$ python -q
>>> import numpy as np
>>> import numpy.linalg as la
>>> np.set_printoptions(precision=3, suppress=True, linewidth=200)
>>> F = np.array([[1.2, 1.0, -0.9],
...     [-0.3, -1.9, -0.2],
...     [-0.5, 1.3, 1.2],
...     [5.0, 6.0, 6.0],
...     [1.4, -1.0, 0.6],
...     [-0.6, -1.7, -1.3],
...     [0.2, -0.9, -0.8],
...     [0.4, -1.2, -0.7],
...     [-0.4, 0.2, 0.6],
...     [0.8, 0.7, 0.2],
...     [-0.1, 0.1, 1.8],
...     [2.2, -2.8, -1.4],
...     [0.7, 1.0, 0.2],
...     [-2.1, 0.3, 0.2],
...     [2.3, -1.0, 0.9],
...     [-0.8, -1.2, 0.0],
...     [0.8, 0.1, -0.8],
...     [0.6, 0.2, 0.6],
...     [-0.5, -0.4, 0.9],
...     [0.7, -0.6, 0.7],
...     [2.2, -2.0, 1.5]])
>>> other = F / la.norm(F, axis=1, keepdims=True)
>>> G = other @ other.T
>>> la.norm(other, axis=1)
array([1., 1., 1., 1., 1., 1., 1., 1., 1., 1., 1., 1., 1., 1., 1., 1., 1., 1., 1., 1., 1.])
>>> G = np.cov(F, rowvar=False)
>>> la.eigvalsh(G)[::-1]
array([5.698, 1.54 , 0.596])
>>> np.median(F, axis=0)
array([ 0.6, -0.4,  0.2])
>>> G
array([[2.203, 1.054, 1.261],
       [1.054, 3.212, 2.094],
       [1.261, 2.094, 2.42 ]])
>>> np.round(np.corrcoef(F[:, 2], F[:, 1])[0, 1], 3)
np.float64(0.751)
>>> np.polyfit(F[:, 2], F[:, 1], 1)
array([ 0.865, -0.564])
>>> np.argsort(-F.std(axis=0).round(6), kind="stable")
array([1, 2, 0])
>>> M = np.loadtxt("layer18.csv", delimiter=",")
>>> M
array([[ 0.791,  0.509,  0.329, -0.09 ],
       [ 0.509, -0.235, -0.799,  0.218],
       [ 0.329, -0.799,  0.483,  0.141],
       [-0.09 ,  0.218,  0.141,  0.962]])
>>> # symmetric
>>> ev, vecs = la.eigh(M)
>>> x0 = np.array([3, 2, -2, 1])
>>> vecs * np.maximum(ev, 0) @ vecs.T
array([[ 0.895,  0.254,  0.165, -0.045],
       [ 0.254,  0.382, -0.4  ,  0.109],
       [ 0.165, -0.4  ,  0.741,  0.071],
       [-0.045,  0.109,  0.071,  0.981]])
>>> la.eigvalsh(M[1:, 1:])
array([-0.791,  1.   ,  1.   ])
>>> round(np.abs(M).sum(axis=1).max(), 3), np.round(np.abs(ev).max(), 3)
(np.float64(1.761), np.float64(1.0))
>>> rng = np.random.default_rng(7222)
>>> z = rng.permutation(4)
>>> other = M[:, z] * rng.choice([-1, 1], 4)
>>> other
array([[-0.09 ,  0.791, -0.329,  0.509],
       [ 0.218,  0.509,  0.799, -0.235],
       [ 0.141,  0.329, -0.483, -0.799],
       [ 0.962, -0.09 , -0.141,  0.218]])
>>> left, _, Vh = la.svd(M.T @ other)
>>> np.round(left @ Vh, 3) + 0
array([[ 0.,  1.,  0.,  0.],
       [ 0.,  0.,  0.,  1.],
       [ 0.,  0., -1.,  0.],
       [ 1.,  0.,  0.,  0.]])
>>> z
array([3, 0, 2, 1])
>>> M.reshape(2, -1)
array([[ 0.791,  0.509,  0.329, -0.09 ,  0.509, -0.235, -0.799,  0.218],
       [ 0.329, -0.799,  0.483,  0.141, -0.09 ,  0.218,  0.141,  0.962]])
>>> M.ravel(order="F")
array([ 0.791,  0.509,  0.329, -0.09 ,  0.509, -0.235, -0.799,  0.218,  0.329, -0.799,  0.483,  0.141, -0.09 ,  0.218,  0.141,  0.962])
>>> t3 = M.reshape(4, 2, -1)
>>> np.einsum("ihd,ihd->ih", t3, t3)
array([[0.884, 0.116],
       [0.314, 0.686],
       [0.747, 0.253],
       [0.056, 0.944]])
>>> t3.shape
(4, 2, 2)
>>> t3.sum(axis=1)
array([[ 1.12 ,  0.419],
       [-0.291, -0.017],
       [ 0.812, -0.658],
       [ 0.051,  1.179]])
>>> np.swapaxes(t3, 1, 2)[1]
array([[ 0.509, -0.799],
       [-0.235,  0.218]])
>>> ev, vecs = la.eigh(M)
>>> la.eigvalsh(M @ M)
array([1., 1., 1., 1.])
>>> np.unique(ev.round(6) + 0, return_counts=True)[1]
array([1, 3])
>>> np.round(ev.sum(), 3), np.trace(M)
(np.float64(2.0), np.float64(2.0))
>>> np.round(vecs.T @ M @ vecs, 3) + 0
array([[-1.,  0.,  0.,  0.],
       [ 0.,  1.,  0.,  0.],
       [ 0.,  0.,  1.,  0.],
       [ 0.,  0.,  0.,  1.]])
>>> data = np.array([[0.1, 0.1, 0.0],
...     [0.5, -0.3, 1.3],
...     [0.7, 0.7, -0.1],
...     [0.3, 0.6, -0.8],
...     [-0.4, 0.3, 0.7],
...     [-0.9, 0.1, 0.6],
...     [-0.2, -0.9, -0.4],
...     [0.5, -0.8, -0.3],
...     [0.3, 1.8, -0.1],
...     [0.0, 2.0, -1.8]])
>>> data[:, 2] = -2 * data[:, 1] + 0.02 * rng.normal(size=10)
>>> data
array([[ 0.1  ,  0.1  , -0.183],
       [ 0.5  , -0.3  ,  0.581],
       [ 0.7  ,  0.7  , -1.408],
       [ 0.3  ,  0.6  , -1.21 ],
       [-0.4  ,  0.3  , -0.612],
       [-0.9  ,  0.1  , -0.226],
       [-0.2  , -0.9  ,  1.777],
       [ 0.5  , -0.8  ,  1.564],
       [ 0.3  ,  1.8  , -3.618],
       [ 0.   ,  2.   , -3.992]])
>>> Z = data[[6, 0]].astype(float)
>>> for _ in range(3):
...     z = la.norm(data[:, None] - Z, axis=-1).argmin(axis=1)
...     Z = np.array([data[z == j].mean(axis=0) for j in range(2)])
... 
>>> z
array([1, 0, 1, 1, 1, 1, 0, 0, 1, 1])
>>> Z
array([[ 0.267, -0.667,  1.307],
       [ 0.014,  0.8  , -1.607]])
>>> other = np.array([[-2]])
>>> Z = np.array([[-4, 2], [-1, -5]])
>>> X = np.block([[other, np.array([[0, -6]])], [np.zeros((2, 1)), Z]])
>>> X
array([[-2.,  0., -6.],
       [ 0., -4.,  2.],
       [ 0., -1., -5.]])
>>> other = la.inv(X)
>>> la.inv(other)
array([[-2., -0., -6.],
       [-0., -4.,  2.],
       [-0., -1., -5.]])
>>> np.round(X @ other, 3) + 0
array([[1., 0., 0.],
       [0., 1., 0.],
       [0., 0., 1.]])
>>> round(la.slogdet(X)[0], 3)
np.float64(-1.0)
>>> other
array([[-0.5  , -0.136,  0.545],
       [-0.   , -0.227, -0.091],
       [-0.   ,  0.045, -0.182]])
>>> (np.abs(other) > 1e-9).astype(int)
array([[1, 1, 1],
       [0, 1, 1],
       [0, 1, 1]])
>>> x0 = np.array([2, 2, -1])
>>> target = X @ x0
>>> beta, lr = np.zeros(3), 1 / la.norm(X, 2) ** 2
>>> for i in range(30):
...     beta -= lr * X.T @ (X @ beta - target)
...     if i % 5 == 0: print(i, round(la.norm(X @ beta - target), 3))
... 
0 6.812
5 2.763
10 2.077
15 1.802
20 1.584
25 1.394
>>> beta
array([ 1.054,  2.035, -0.819])
>>> x0 = np.array([-3, 3, -1])
>>> X * x0
array([[  6.,   0.,   6.],
       [ -0., -12.,  -2.],
       [ -0.,  -3.,   5.]])
>>> np.einsum("ij,j->i", X, x0)
array([ 12., -14.,   2.])
>>> la.norm(X @ x0) <= la.norm(X, 2) * la.norm(x0) + 1e-9
np.True_
>>> (X * x0).sum(axis=1)
array([ 12., -14.,   2.])
>>> X @ (2 * x0)
array([ 24., -28.,   4.])
>>> W0 = np.loadtxt("data.csv", delimiter=",")
>>> W0
array([[-1.3,  0. ,  1.6],
       [ 0.2, -0.1,  0.8],
       [-0.4, -1.4, -0.2],
       [-1.1,  0.5,  0.8],
       [-0.2,  0.2,  0. ],
       [-1.3,  0.6, -0.7],
       [ 0.9,  0.8,  3.1],
       [-0.2, -1. ,  0.7],
       [-0.8,  1.8, -0.1],
       [-0.9, -0.3,  3.6],
       [ 1.9,  0.7,  0.5]])
>>> D = la.norm(W0[:, None] - W0[None], axis=-1)
>>> D.shape
(11, 11)
>>> la.matrix_rank(D ** 2)
np.int64(5)
>>> np.unravel_index(D.round(6).argmax(), D.shape)
(np.int64(5), np.int64(9))
>>> arr = np.load("out5.npy")
>>> arr
array([[  0.4,  16. ,   0.8],
       [ -0.4, -17. ,  -1.8],
       [  1. ,   3. ,  -0.7]])
>>> # column 1 is much longer than the rest
>>> t3 = np.stack([arr, 5 * arr, arr[::-1]])
>>> np.einsum("bij,cij->bc", t3, t3)
array([[  559.69,  2798.45,   388.08],
       [ 2798.45, 13992.25,  1940.4 ],
       [  388.08,  1940.4 ,   559.69]])
>>> t3.sum(axis=0)
array([[   3.4,   99. ,    4.1],
       [  -2.8, -119. ,  -12.6],
       [   6.4,   34. ,   -3.4]])
>>> la.matrix_rank(t3.reshape(3, -1))
np.int64(2)
>>> m1 = np.loadtxt("mat.csv", delimiter=",")
>>> m1
array([[-2.9, -2. ],
       [-3. , -1.9]])
>>> P = np.triu(np.array([[0, -3], [0, 2]]), 1) + np.eye(2)
>>> other = P @ m1 @ la.inv(P)
>>> other
array([[  6.1,  22. ],
       [ -3. , -10.9]])
>>> la.matrix_rank(other)
np.int64(2)
>>> P @ m1 - m1 @ P
array([[ 9., -3.],
       [ 0., -9.]])
